$ ipython --no-banner

In [1]: import numpy as np

In [2]: np.set_printoptions(precision=3, suppress=True, linewidth=160)

In [3]: u = np.array([-2, 2, 1, -9, -6, -5, -8])

In [4]: rng = np.random.default_rng(15)

In [5]: arr = np.outer(rng.normal(size=42), u) + 0.1 * rng.normal(size=(42, 7))

In [6]: print(arr)
[[  2.841  -2.846  -1.501  13.061   8.615   7.254  11.538]
 [  1.766  -1.774  -0.892   8.302   5.692   4.79    7.59 ]
 [ -0.683   0.647   0.369  -3.6    -2.358  -1.959  -3.039]
 [  1.123  -1.131  -0.434   4.879   3.175   2.47    4.128]
 [ -1.069   0.889   0.512  -4.858  -3.074  -2.56   -4.213]
 [ -1.74    1.644   0.744  -7.335  -4.733  -4.112  -6.596]
 [  2.966  -2.709  -1.283  13.07    8.87    7.182  11.766]
 [ -1.824   2.      1.058  -9.282  -6.205  -5.029  -8.253]
 [  1.213  -1.145  -0.582   5.459   3.77    2.998   4.867]
 [ -4.037   4.144   2.029 -19.088 -12.519 -10.363 -16.707]
 [ -1.245   1.613   0.813  -6.559  -4.457  -3.63   -5.776]
 [  1.074  -1.105  -0.574   4.924   3.066   2.666   4.322]
 [ -0.33    0.476   0.182  -1.869  -1.323  -0.888  -1.55 ]
 [ -0.406   0.36    0.105  -1.815  -1.288  -1.024  -1.536]
 [ -0.809   0.585   0.37   -2.9    -2.078  -1.652  -2.694]
 [ -2.841   2.828   1.416 -12.418  -8.296  -6.813 -11.225]
 [ -1.022   0.926   0.368  -4.934  -3.124  -2.643  -4.426]
 [ -3.19    3.419   1.643 -14.97   -9.965  -8.426 -13.05 ]
 [ -1.315   1.249   0.601  -5.775  -3.897  -3.138  -5.198]
 [  0.25   -0.437  -0.098   1.499   0.966   0.921   1.308]
 [  3.015  -2.96   -1.484  13.722   9.298   7.579  12.133]
 [  2.944  -3.119  -1.498  13.977   9.551   7.904  12.576]
 [ -0.532   0.438   0.24   -2.049  -1.232  -1.049  -1.814]
 [ -1.334   1.586   0.765  -6.306  -4.173  -3.344  -5.613]
 [ -2.852   2.889   1.46  -12.825  -8.814  -7.1   -11.521]
 [  1.217  -1.394  -0.583   5.478   3.384   2.928   4.785]
 [ -0.258   0.093  -0.007  -0.544  -0.36   -0.398  -0.483]
 [  1.84   -1.577  -0.946   7.354   5.021   3.964   6.503]
 [  0.938  -0.726  -0.337   3.838   2.52    2.054   3.479]
 [  4.652  -4.608  -2.349  20.641  13.777  11.32   18.07 ]
 [ -1.466   1.558   0.835  -6.568  -4.589  -3.69   -5.95 ]
 [  1.371  -1.182  -0.723   6.528   4.305   3.681   5.897]
 [  0.116  -0.149  -0.118   0.551   0.417   0.398   0.583]
 [ -0.917   0.703   0.478  -3.996  -2.522  -2.295  -3.706]
 [ -0.874   0.611   0.33   -3.029  -2.196  -1.755  -2.614]
 [  2.632  -2.665  -1.354  11.667   7.742   6.516  10.634]
 [ -2.924   3.018   1.578 -13.624  -8.996  -7.664 -12.121]
 [ -1.422   1.386   0.748  -6.793  -4.504  -3.736  -6.001]
 [ -0.901   1.138   0.537  -4.282  -3.049  -2.521  -3.969]
 [  1.241  -1.467  -0.792   6.052   3.892   3.164   5.465]
 [  3.246  -3.189  -1.701  14.465   9.574   8.045  12.831]
 [  3.236  -3.24   -1.722  14.628   9.7     8.188  13.11 ]]

In [7]: Y = np.c_[arr[:, :6] @ np.array([[4, -5, -2, 2, 3, 4],
   ...:     [-1, 0, 3, -1, -1, -2],
   ...:     [-4, 4, -3, 1, -5, 3],
   ...:     [2, -3, 1, -3, 1, 2],
   ...:     [0, 2, -3, -4, -3, 1],
   ...:     [-4, -2, 2, -5, -4, -5]]), np.array([3, -1, 0, 0, -2, -3, 1, -3, -1, -3, -3, -1, 2, -1, 0, -1, -2, 2, 3, 1, -2, 3, 2, 2, 1, -1, 2, -1, 1, -3, -3, 0, -3, -2, 3, 2, -3, 1, -1, 3, -3, -3])]

In [8]: print(Y)
[[  17.319  -56.669   -7.992 -102.889  -22.928   11.017    3.   ]
 [   9.848  -35.499   -5.372  -67.208  -16.403    6.283   -1.   ]
 [  -4.218   14.892    1.755   28.385    6.77    -2.68     0.   ]
 [   7.24   -20.58    -4.044  -36.744   -7.855    6.038    0.   ]
 [  -6.69    20.937    2.516   37.154    7.949   -4.511   -2.   ]
 [  -9.798   32.438    4.82    57.117   12.732   -6.858   -3.   ]
 [  17.115  -55.794   -9.389 -103.243  -24.249   12.535    1.   ]
 [ -11.98    38.849    5.748   73.22    16.683   -7.748   -3.   ]
 [   7.249  -23.223   -3.97   -43.455  -10.15     5.094   -1.   ]
 [ -25.133   81.252   12.164  148.966   33.52   -17.23    -3.   ]
 [  -8.445   27.498    4.443   52.365   11.917   -5.193   -3.   ]
 [   6.884  -21.642   -2.683  -37.687   -7.737    4.368   -1.   ]
 [  -2.712    7.114    1.87    14.382    3.275   -2.352    2.   ]
 [  -1.938    7.369    1.578   14.65     4.041   -1.825   -1.   ]
 [  -4.49    13.373    2.293   23.441    5.084   -2.913    0.   ]
 [ -17.441   54.162    8.761   97.41    21.289  -11.838   -1.   ]
 [  -5.78    20.419    2.869   37.912    9.18    -4.61    -2.   ]
 [ -18.985   64.349    9.781  118.742   27.427  -12.445    2.   ]
 [  -7.915   24.792    4.212   45.324   10.265   -5.713    3.   ]
 [   1.145   -6.049   -1.076  -12.124   -3.405    0.943    1.   ]
 [  18.085  -58.739   -9.475 -108.747  -25.063   12.376   -2.   ]
 [  17.227  -59.349   -9.617 -112.142  -26.846   11.504    3.   ]
 [  -3.426    9.401    1.205   15.064    2.612   -2.364    2.   ]
 [  -9.218   26.987    4.658   48.838   10.175   -6.28     2.   ]
 [ -17.389   55.149    9.406  102.095   23.268  -11.769    1.   ]
 [   7.837  -23.937   -3.685  -41.366   -8.427    5.606   -1.   ]
 [  -0.596    2.972    0.557    4.448    1.295   -0.699    2.   ]
 [  11.572  -32.931   -5.354  -57.656  -11.739    7.583   -1.   ]
 [   5.287  -16.625   -2.656  -29.6     -6.711    4.118    1.   ]
 [  28.611  -89.663  -14.129 -162.069  -35.663   19.234   -3.   ]
 [  -9.139   28.578    4.921   52.852   11.825   -5.752   -3.   ]
 [   7.89   -28.084   -3.141  -52.009  -12.2      4.633    0.   ]
 [   0.599   -2.669   -0.23    -5.045   -1.201   -0.06    -3.   ]
 [  -5.097   18.031    1.487   31.491    6.904   -2.679   -2.   ]
 [  -4.464   13.892    2.641   24.614    5.696   -3.208    3.   ]
 [  15.881  -51.125   -7.726  -91.972  -20.291   10.296    2.   ]
 [ -17.618   59.139    8.203  107.885   24.339  -10.922   -3.   ]
 [  -8.707   28.945    4.005   53.593   12.272   -5.624    1.   ]
 [  -5.373   18.444    3.431   35.242    8.421   -3.282   -1.   ]
 [   9.047  -26.071   -3.804  -46.387   -9.131    5.701    3.   ]
 [  19.726  -63.37    -9.124 -113.937  -25.007   12.539   -3.   ]
 [  19.576  -63.927   -9.124 -115.632  -25.666   12.275   -3.   ]]

In [9]: print(np.linalg.matrix_rank(np.c_[arr, Y]))
8

In [10]: print(np.linalg.matrix_rank(Y))
7

In [11]: print(np.round(np.linalg.norm(Y - arr @ np.linalg.lstsq(arr, Y)[0], axis=0), 3) + 0)
[ 0.     0.     0.     0.     0.     0.    11.508]

In [12]: print(np.round(np.linalg.lstsq(arr, Y[:, 0])[0], 3) + 0)
[ 4. -1. -4.  2.  0. -4.  0.]

In [13]: print(np.linalg.norm(np.linalg.qr(arr)[0].T @ Y, axis=0) ** 2 / ((Y ** 2).sum(axis=0) + 1e-12))
[1.    1.    1.    1.    1.    1.    0.296]
